In [1]: import numpy as np

In [2]: from numpy import linalg as LA

In [3]: np.set_printoptions(precision=3, suppress=True, linewidth=100, floatmode="fixed")

In [4]: def rnd(a):
   ...:     return np.round(a, 3) + 0
   ...: 

In [5]: q, _ = LA.qr(np.array([[-0.2, 2.4, -0.9], [-0.2, 0.0, -1.0], [-1.4, -0.6, -1.2]]))

In [6]: mat = -3 * q

In [7]: print(rnd(mat))
[[ 0.420 -2.969 -0.102]
 [ 0.420 -0.043  2.970]
 [ 2.941  0.430 -0.410]]

In [8]: print(rnd(LA.det(mat.T)))
-27.0

In [9]: print(rnd(np.kron(np.eye(2, dtype=int), mat)))
[[ 0.420 -2.969 -0.102  0.000  0.000  0.000]
 [ 0.420 -0.043  2.970  0.000  0.000  0.000]
 [ 2.941  0.430 -0.410  0.000  0.000  0.000]
 [ 0.000  0.000  0.000  0.420 -2.969 -0.102]
 [ 0.000  0.000  0.000  0.420 -0.043  2.970]
 [ 0.000  0.000  0.000  2.941  0.430 -0.410]]

In [10]: print(rnd(np.einsum("ii->", mat)))
-0.033

In [11]: print(rnd(LA.eigvals(mat)))
[ 1.484+2.607j  1.484-2.607j -3.000+0.000j]

In [12]: print(rnd(np.einsum("ij,ji->", mat, mat)))
-0.195

In [13]: print(rnd(LA.det(mat[::-1])))
27.0

In [14]: rng = np.random.default_rng(6979)

In [15]: labels = rng.permutation(3)

In [16]: out = mat[:, labels] * rng.choice([-1, 1], 3)

In [17]: print(rnd(out))
[[ 2.969  0.420 -0.102]
 [ 0.043  0.420  2.970]
 [-0.430  2.941 -0.410]]

In [18]: Uu, _, Vh = LA.svd(mat.T @ out)

In [19]: print(rnd(LA.lstsq(mat, out)[0]))
[[ 0.000  1.000  0.000]
 [-1.000  0.000  0.000]
 [ 0.000  0.000  1.000]]

In [20]: print(labels)
[1 0 2]

In [21]: print(rnd(Uu @ Vh))
[[ 0.000  1.000  0.000]
 [-1.000  0.000  0.000]
 [ 0.000  0.000  1.000]]

In [22]: Uu, s, Vh = LA.svd(mat, full_matrices=False)

In [23]: print(Vh @ Vh.T)
[[1.000 0.000 0.000]
 [0.000 1.000 0.000]
 [0.000 0.000 1.000]]

In [24]: print(rnd(np.cumsum(s ** 2) / np.sum(s ** 2)))
[0.333 0.667 1.000]

In [25]: E = np.load("m.npy")

In [26]: print(E)
[[5.000 1.000 0.000 0.000]
 [0.000 5.000 1.000 0.000]
 [0.000 0.000 5.000 1.000]
 [0.000 0.000 0.000 5.000]]

In [27]: proj = np.triu(np.array([[5, -2, 5, -5], [4, -3, -4, -1], [0, 3, -4, 5], [-3, -2, -1, 1]]), 1) + np.eye(4)

In [28]: out = proj @ E @ LA.inv(proj)

In [29]: print(proj @ E - E @ proj)
[[ 0.000  0.000  2.000  6.000]
 [ 0.000  0.000  0.000 -9.000]
 [ 0.000  0.000  0.000  0.000]
 [ 0.000  0.000  0.000  0.000]]

In [30]: print(out)
[[ 5.000  1.000  2.000 -4.000]
 [ 0.000  5.000  1.000 -9.000]
 [ 0.000  0.000  5.000  1.000]
 [ 0.000  0.000  0.000  5.000]]

In [31]: print(np.trace(out), np.trace(E))
20.0 20.0

In [32]: print(LA.matrix_rank(out))
4

In [33]: print(rnd(LA.det(out)))
625.0

In [34]: x0 = np.array([9, -5, -9, -6])

In [35]: rhs = out @ x0

In [36]: c, lr = np.zeros(4), 1 / LA.norm(out, 2) ** 2

In [37]: for i in range(5):
    ...:     c -= lr * out.T @ (out @ c - rhs)
    ...:     if i % 1 == 0: print(i, round(LA.norm(out @ c - rhs), 3))
    ...: 
0 53.145
1 46.48
2 40.745
3 35.788
4 31.49

In [38]: print(rnd(LA.cond(out)))
5.752

In [39]: print(rnd(c))
[ 4.383 -0.576 -4.805 -4.448]

In [40]: F = np.load("dump.npy")

In [41]: print(F)
[[ 5  6  7]
 [ 8  9 10]
 [11 12 13]
 [14 15 16]]

In [42]: print(rnd(LA.norm(F, 2) / LA.norm(F)))
1.0

In [43]: print([round(float(x), 3) for x in LA.svd(F, compute_uv=False)[:3]])
[38.279, 0.859, 0.0]

In [44]: print(LA.matrix_rank(F, rtol=0.1))
1

In [45]: Uu, s, Vh = LA.svd(F)

In [46]: print(np.argmax(s[:-1] / (s[1:] + 1e-6)) + 1)
2

In [47]: out = Uu[:, :2] @ np.diag(s[:2]) @ Vh[:2]

In [48]: print(rnd(LA.norm(F - out, 2)), rnd(s[2]))
0.0 0.0

In [49]: print(LA.matrix_rank(F, rtol=0.05))
1

In [50]: rk = LA.matrix_rank(F)

In [51]: print(rk)
2

In [52]: ns = LA.svd(F)[2][rk:].T

In [53]: print([int(LA.matrix_rank(F[:i])) for i in range(1, len(F) + 1)])
[1, 2, 2, 2]

In [54]: print([int(LA.matrix_rank(F[:, :j + 1])) for j in range(3)])
[1, 2, 2]

In [55]: print(np.allclose(F @ ns, 0))
True

In [56]: print(rnd(F @ ns))
[[0.000]
 [0.000]
 [0.000]
 [0.000]]

In [57]: print([int(LA.matrix_rank(np.delete(F, i, axis=0))) for i in range(4)])
[2, 2, 2, 2]

In [58]: print(LA.matrix_rank(F.T @ F), LA.matrix_rank(F @ F.T))
2 2

In [59]: print(ns.shape)
(3, 1)

In [60]: out = np.array([[2, 2, 1, 2], [0, 0, 2, 0], [0, 1, 1, 1]])

In [61]: M = out.T @ out

In [62]: print(M)
[[4 4 2 4]
 [4 5 3 5]
 [2 3 6 3]
 [4 5 3 5]]

In [63]: print(np.argsort(-LA.norm(M, axis=0).round(6), kind="stable")[:3])
[1 3 2]

In [64]: print(LA.cond(M) > 100)
True

In [65]: out = np.array([[1, 0], [2, 2], [0, 2], [1, 0]])

In [66]: C = np.array([[-1, 0, 1], [2, 0, -2]])

In [67]: A = out @ C

In [68]: print(A)
[[-1  0  1]
 [ 2  0 -2]
 [ 4  0 -4]
 [-1  0  1]]

In [69]: print(rnd(A @ LA.pinv(A) @ A))
[[-1.000  0.000  1.000]
 [ 2.000  0.000 -2.000]
 [ 4.000  0.000 -4.000]
 [-1.000  0.000  1.000]]

In [70]: print(np.allclose(A[:-1].T @ LA.lstsq(A[:-1].T, A[-1])[0], A[-1]))
True

In [71]: print(np.abs(np.diag(LA.qr(A)[1])) > 1e-9)
[ True False False]

In [72]: J = np.loadtxt("run11.csv", delimiter=",")

In [73]: print(J)
[[-3.695 11.279 -9.030]
 [-3.638 11.142 -8.847]
 [-1.923  6.526 -3.165]
 [-1.875  6.376 -3.001]
 [-1.288  4.292 -0.954]
 [-0.920  2.588  0.224]
 [-0.783  1.849  0.485]
 [-0.570  0.941  0.456]
 [-0.400  0.533  0.290]
 [-0.075  0.078  0.040]
 [ 0.440 -0.373 -0.137]
 [ 0.680 -0.543 -0.157]
 [ 1.501 -1.053 -0.037]
 [ 1.860 -1.260  0.081]
 [ 2.737 -1.751  0.483]
 [ 3.008 -1.901  0.634]
 [ 4.327 -2.627  1.495]
 [ 5.305 -3.170  2.241]
 [ 6.008 -3.563  2.821]
 [ 6.026 -3.573  2.836]
 [ 6.291 -3.722  3.062]
 [ 6.333 -3.746  3.099]
 [ 6.678 -3.941  3.401]
 [ 8.234 -4.830  4.839]
 [12.472 -7.330  9.213]
 [14.780 -8.734 11.798]
 [14.844 -8.773 11.871]]

In [74]: labels = J[:, 1] > np.median(J[:, 1])

In [75]: f = J[labels].mean(axis=0) - J[~labels].mean(axis=0)

In [76]: print(((J - J.mean(axis=0)) @ f > 0).astype(int))
[1 1 1 1 1 1 1 1 1 1 1 1 1 1 0 0 0 0 0 0 0 0 0 0 0 0 0]

In [77]: print(rnd((((J - J.mean(axis=0)) @ f > 0) == labels).mean()))
0.963

In [78]: print(np.argsort(-np.abs(f).round(6), kind="stable"))
[0 1 2]

In [79]: print(labels.astype(int))
[1 1 1 1 1 1 1 1 1 1 1 1 1 0 0 0 0 0 0 0 0 0 0 0 0 0 0]

In [80]: gram = np.cov(J, rowvar=False)

In [81]: print(rnd(gram))
[[ 26.543 -23.769  22.736]
 [-23.769  26.216 -22.718]
 [ 22.736 -22.718  22.319]]

In [82]: print(gram.shape)
(3, 3)

In [83]: print(np.median(J, axis=0))
[ 1.860 -1.260  0.483]

In [84]: print(rnd(np.polyfit(J[:, 2], J[:, 1], 1)))
[-1.018  0.717]

In [85]: C = J[[1, 2]].astype(float)

In [86]: for _ in range(5):
    ...:     labels = LA.norm(J[:, None] - C, axis=-1).argmin(axis=1)
    ...:     C = np.array([J[labels == j].mean(axis=0) for j in range(2)])
    ...: 

In [87]: print(labels)
[0 0 0 0 0 0 0 1 1 1 1 1 1 1 1 1 1 1 1 1 1 1 1 1 1 1 1]

In [88]: print(np.bincount(labels))
[ 7 20]

In [89]: print(np.abs(C[1] - C[0]).argmax())
1

In [90]: print(rnd(C[1] - C[0]))
[ 7.041 -9.260  6.386]

In [91]: x0 = np.array([-1, 1, 4])

In [92]: rhs = J @ x0

In [93]: c, lr = np.zeros(3), 1 / LA.norm(J, 2) ** 2

In [94]: for i in range(30):
    ...:     c -= lr * J.T @ (J @ c - rhs)
    ...:     if i % 5 == 0: print(i, round(LA.norm(J @ c - rhs), 3))
    ...: 
0 24.301
5 21.817
10 19.846
15 18.193
20 16.753
25 15.464

In [95]: print(rnd(c))
[-0.273 -0.226  1.871]

In [96]: Xc = J - J.mean(axis=0)

In [97]: Uu, s, Vh = LA.svd(Xc, full_matrices=False)

In [98]: print(LA.matrix_rank(Xc))
3

In [99]: print(np.searchsorted(np.cumsum(s ** 2) / (s ** 2).sum(), 0.9) + 1)
1

In [100]: print((np.sign(Uu[:, 0]) == np.sign(Uu[0, 0])).astype(int))
[1 1 1 1 1 1 1 1 1 1 1 1 1 1 1 0 0 0 0 0 0 0 0 0 0 0 0]

In [101]: print(rnd(Vh[0] * np.sign(Vh[0, np.abs(Vh[0]).argmax()])))
[ 0.593 -0.590  0.549]

In [102]: print(rnd(s ** 2 / (s ** 2).sum()))
[0.949 0.035 0.016]

In [103]: print(rnd((s ** 2).sum() ** 2 / (s ** 4).sum()))
1.108

In [104]: print(rnd(Xc.mean(axis=0)))
[0.000 0.000 0.000]

In [105]: W0 = np.load("mat.npy")

In [106]: print(rnd(W0))
[[-0.647  0.191 -0.684]
 [-0.647 -0.621  0.309]
 [ 0.323 -0.745 -0.313]
 [-0.243  0.153  0.583]]

In [107]: print(rnd(LA.pinv(mat)))
[[ 0.047  0.047  0.327]
 [-0.330 -0.005  0.048]
 [-0.011  0.330 -0.046]]

In [108]: print(rnd(mat[:, 1] @ mat[:, 0]))
0.0

In [109]: print(rnd(LA.norm(mat, axis=0)))
[3.000 3.000 3.000]

In [110]: print(rnd(mat.T @ mat))
[[9.000 0.000 0.000]
 [0.000 9.000 0.000]
 [0.000 0.000 9.000]]

In [111]: print(rnd(LA.svd(mat, compute_uv=False)))
[3.000 3.000 3.000]

In [112]: gram = W0.T @ W0

In [113]: print((W0 @ W0.T).shape)
(4, 4)

In [114]: print(LA.matrix_rank(gram))
3

In [115]: print(rnd(LA.eigvalsh(gram)[::-1]))
[1.000 1.000 1.000]

In [116]: print(rnd(np.diag(gram)))
[1.000 1.000 1.000]

In [117]: t = np.radians(30)

In [118]: R = np.eye(3)

In [119]: R[2, 2] = R[1, 1] = np.cos(t)

In [120]: R[2, 1], R[1, 2] = -np.sin(t), np.sin(t)

In [121]: print(rnd(R))
[[ 1.000  0.000  0.000]
 [ 0.000  0.866  0.500]
 [ 0.000 -0.500  0.866]]

In [122]: out = W0 @ R.T

In [123]: print(rnd(out))
[[-0.647 -0.176 -0.687]
 [-0.647 -0.383  0.578]
 [ 0.323 -0.802  0.102]
 [-0.243  0.424  0.428]]

In [124]: print(rnd(LA.det(R)), rnd(np.trace(R)))
1.0 2.732

In [125]: print(rnd(LA.svd(W0, compute_uv=False)), rnd(LA.svd(out, compute_uv=False)))
[1.000 1.000 1.000] [1.000 1.000 1.000]

In [126]: out = W0 / LA.norm(W0, axis=1, keepdims=True)

In [127]: gram = out @ out.T

In [128]: print((gram - 2 * np.eye(4)).round(6).argmax(axis=1))
[1 3 1 1]

In [129]: print(np.argwhere(np.triu(np.abs(gram) > 0.95, 1)))
[]

In [130]: print(rnd(np.degrees(np.arccos(np.clip(gram[3, 0], -1, 1)))))
109.907

In [131]: print(rnd(LA.norm(out, axis=1)))
[1.000 1.000 1.000 1.000]

In [132]: print(rnd(gram))
[[ 1.000  0.098 -0.165 -0.340]
 [ 0.098  1.000  0.190  0.393]
 [-0.165  0.190  1.000 -0.663]
 [-0.340  0.393 -0.663  1.000]]

In [133]: print((np.abs(gram) > 0.9).astype(int))
[[1 0 0 0]
 [0 1 0 0]
 [0 0 1 0]
 [0 0 0 1]]

In [134]: data = np.array([[-1, 0, 2], [0, -1, 0], [0, 0, 1]])

In [135]: out = F + rng.integers(-2, 3, (4, 2)) @ rng.integers(-2, 3, (2, 3))

In [136]: print(out)
[[ 1  4  3]
 [ 4 10 10]
 [14 15 18]
 [14 15 16]]

In [137]: print(LA.matrix_rank(out - F, tol=1e-8))
2

In [138]: print(rnd(LA.svd(out - F, compute_uv=False)))
[9.037 3.785 0.000]

In [139]: print(rnd(LA.det(data)))
1.0

In [140]: print(np.flatnonzero(LA.matrix_power((data != 0) + (data.T != 0) + np.eye(3), 3)[2]))
[0 2]

In [141]: print(data @ data)
[[1 0 0]
 [0 1 0]
 [0 0 1]]

In [142]: print(rnd(np.sort(LA.eigvals(data).real)))
[-1.000 -1.000  1.000]

In [143]: print((LA.matrix_power((data != 0) + (data.T != 0) + np.eye(3), 3) > 0).astype(int))
[[1 0 1]
 [0 1 0]
 [1 0 1]]
